>>> import numpy as np
>>> np.set_printoptions(precision=2, suppress=True, linewidth=200)
>>> tidy = lambda a: np.round(a, 2) + 0
>>> W0 = np.array([[-4, 6], [5, -8]])
>>> W0[:, 1] = 4 * W0[:, 0]
>>> W0
array([[ -4, -16],
       [  5,  20]])
>>> # column 1 is much longer than the rest
>>> r = np.linalg.matrix_rank(W0)
>>> r
np.int64(1)
>>> N = np.linalg.svd(W0)[2][r:].T
>>> np.allclose(W0 @ N, 0)
True
>>> N[:, 0] / N[np.abs(N[:, 0]).round(6).argmax(), 0]
array([ 1.  , -0.25])
>>> np.linalg.matrix_rank(W0.T @ W0), np.linalg.matrix_rank(W0 @ W0.T)
(np.int64(1), np.int64(1))
>>> [int(np.linalg.matrix_rank(W0[:, :j + 1])) for j in range(2)]
[1, 1]
>>> U, sig, VT = np.linalg.svd(W0)
>>> tidy(sig)
array([26.4,  0. ])
>>> np.argmax(sig[:-1] / (sig[1:] + 1e-6)) + 1
np.int64(1)
>>> other = U[:, :1] @ np.diag(sig[:1]) @ VT[:1]
>>> tidy(other)
array([[ -4., -16.],
       [  5.,  20.]])
>>> tidy(np.linalg.norm(W0 - other) / np.linalg.norm(W0))
np.float64(0.0)
>>> tidy(np.abs(W0 - other).max())
np.float64(0.0)
>>> tidy(np.linalg.norm(W0 - other, 2)), tidy(sig[1])
(np.float64(0.0), np.float64(0.0))
>>> U, sig, VT = np.linalg.svd(other)
>>> vecs = VT[:(sig > 1e-8).sum()]
>>> rng = np.random.default_rng(908)
>>> vec = other[0] + 4 * other[1] + rng.integers(2) * np.eye(2)[1]
>>> tidy(vec)
array([16., 65.])
>>> tidy(np.linalg.norm(vec - vecs.T @ vecs @ vec))
np.float64(0.24)
>>> E = np.load("arr.npy")
>>> E
array([[-2, -1,  0,  1],
       [ 2,  3,  4,  5],
       [ 6,  7,  8,  9],
       [10, 11, 12, 13]])
>>> # null space of dimension 2
>>> np.linalg.matrix_power(E, 4)
array([[  3248,   3880,   4512,   5144],
       [ 46384,  56040,  65696,  75352],
       [ 89520, 108200, 126880, 145560],
       [132656, 160360, 188064, 215768]])
>>> tidy(np.sort(np.abs(np.linalg.eigvals(E))))
array([ 0.  ,  0.  ,  3.18, 25.18])
>>> np.allclose(E @ E.T, E.T @ E)
False
>>> tidy(np.abs(np.linalg.eigvals(E)).max())
np.float64(25.18)
>>> E @ E
array([[ 12,  10,   8,   6],
       [ 76,  90, 104, 118],
       [140, 170, 200, 230],
       [204, 250, 296, 342]])
>>> np.allclose(E, E.T)
False
>>> (E - E.T) / 2
array([[ 0. , -1.5, -3. , -4.5],
       [ 1.5,  0. , -1.5, -3. ],
       [ 3. ,  1.5,  0. , -1.5],
       [ 4.5,  3. ,  1.5,  0. ]])
>>> U, sig, VT = np.linalg.svd(E)
>>> vecs = VT[:(sig > 1e-8).sum()]
>>> vec = E[1] + -2 * E[0] + rng.integers(2) * np.eye(4)[3]
>>> vec
array([6., 5., 4., 4.])
>>> np.allclose(vecs.T @ vecs @ vec, vec)
False
>>> np.linalg.matrix_rank(np.vstack([E, vec]))
np.int64(3)
>>> np.abs(np.diag(np.linalg.qr(E)[1])) > 1e-9
array([ True,  True, False, False])
>>> np.unique(E.round(6), axis=0).shape
(4, 4)
>>> tidy(E @ np.linalg.pinv(E) @ E)
array([[-2., -1.,  0.,  1.],
       [ 2.,  3.,  4.,  5.],
       [ 6.,  7.,  8.,  9.],
       [10., 11., 12., 13.]])
>>> tidy(np.linalg.eigvals(E).sum().real)
np.float64(22.0)
>>> np.einsum("ii->", E)
np.int64(22)
>>> tidy(np.linalg.det(E.T))
np.float64(0.0)
>>> np.einsum("ij,ji->", E, E)
np.int64(644)
>>> X = np.loadtxt("run2.csv", delimiter=",")
>>> X
array([[  1.5,  -0.3,   2.2],
       [ -0.1,  -2.1,   0. ],
       [ -0.8,  -0.5,   0. ],
       [ -0.7,  -0.9,   0.1],
       [  1.1,   0.2,  -0.1],
       [  0.7,  -0.5,  -0.7],
       [  0.7,  -1.2,   1.3],
       [ -0.2,   0.4,  -0.5],
       [  0.6,  -0.1,  -0.1],
       [ -0.4,   0.2,  -0.2],
       [  0.3,   0.2,  -0.2],
       [  1.7,   1.5,  -0.4],
       [  1.6,  -0.8,   0. ],
       [  1. ,  -0.2,   0.8],
       [ -0.4,  -0.5,   0.2],
       [  0.4,  -0.8,   0.3],
       [  0.2,  -0.9,  -1.1],
       [  1.9,   0. ,   0.5],
       [  0.8,  -0.8,  -0.1],
       [ -2. , -12. ,  -8. ],
       [ -0.9,  -0.3,   0.1],
       [  0.7,   0.5,   0.8],
       [  0.6,  -0.9,   0.4],
       [ -0.4,  -1.5,   0.3],
       [  1.1,  -2.6,  -0.3],
       [  0. ,  -1.2,   1.7]])
>>> lab = X[:, 1] > np.median(X[:, 1])
>>> u = X[lab].mean(axis=0) - X[~lab].mean(axis=0)
>>> ((X - X.mean(axis=0)) @ u > 0).astype(int)
array([1, 0, 1, 0, 1, 1, 1, 1, 1, 1, 1, 1, 1, 1, 1, 1, 0, 1, 1, 0, 1, 1, 1, 0, 0, 1])
>>> np.argsort(-np.abs(u).round(6), kind="stable")
array([1, 2, 0])
>>> tidy((((X - X.mean(axis=0)) @ u > 0) == lab).mean())
np.float64(0.65)
>>> Q, vecs = np.linalg.qr(X[:, :1])[0], np.linalg.qr(X[:, 1:])[0]
>>> sig = np.linalg.svd(Q.T @ vecs, compute_uv=False)
>>> (sig > 0.9).sum()
np.int64(0)
>>> tidy(sig)
array([0.48])
>>> tidy(np.linalg.norm(Q @ Q.T - vecs @ vecs.T, 2))
np.float64(1.0)
>>> other = np.c_[X[:, :1] @ np.array([[-2]]), np.array([-3, 1, -2, -1, 2, -2, 3, 2, 3, -1, 0, 3, -2, -2, 2, -1, 1, -2, 2, -1, 3, 0, -2, -2, 1, 3])]
>>> other
array([[-3. , -3. ],
       [ 0.2,  1. ],
       [ 1.6, -2. ],
       [ 1.4, -1. ],
       [-2.2,  2. ],
       [-1.4, -2. ],
       [-1.4,  3. ],
       [ 0.4,  2. ],
       [-1.2,  3. ],
       [ 0.8, -1. ],
       [-0.6,  0. ],
       [-3.4,  3. ],
       [-3.2, -2. ],
       [-2. , -2. ],
       [ 0.8,  2. ],
       [-0.8, -1. ],
       [-0.4,  1. ],
       [-3.8, -2. ],
       [-1.6,  2. ],
       [ 4. , -1. ],
       [ 1.8,  3. ],
       [-1.4,  0. ],
       [-1.2, -2. ],
       [ 0.8, -2. ],
       [-2.2,  1. ],
       [ 0. ,  3. ]])
>>> tidy(np.linalg.norm(other - X @ np.linalg.lstsq(X, other)[0], axis=0))
array([ 0.  , 10.18])
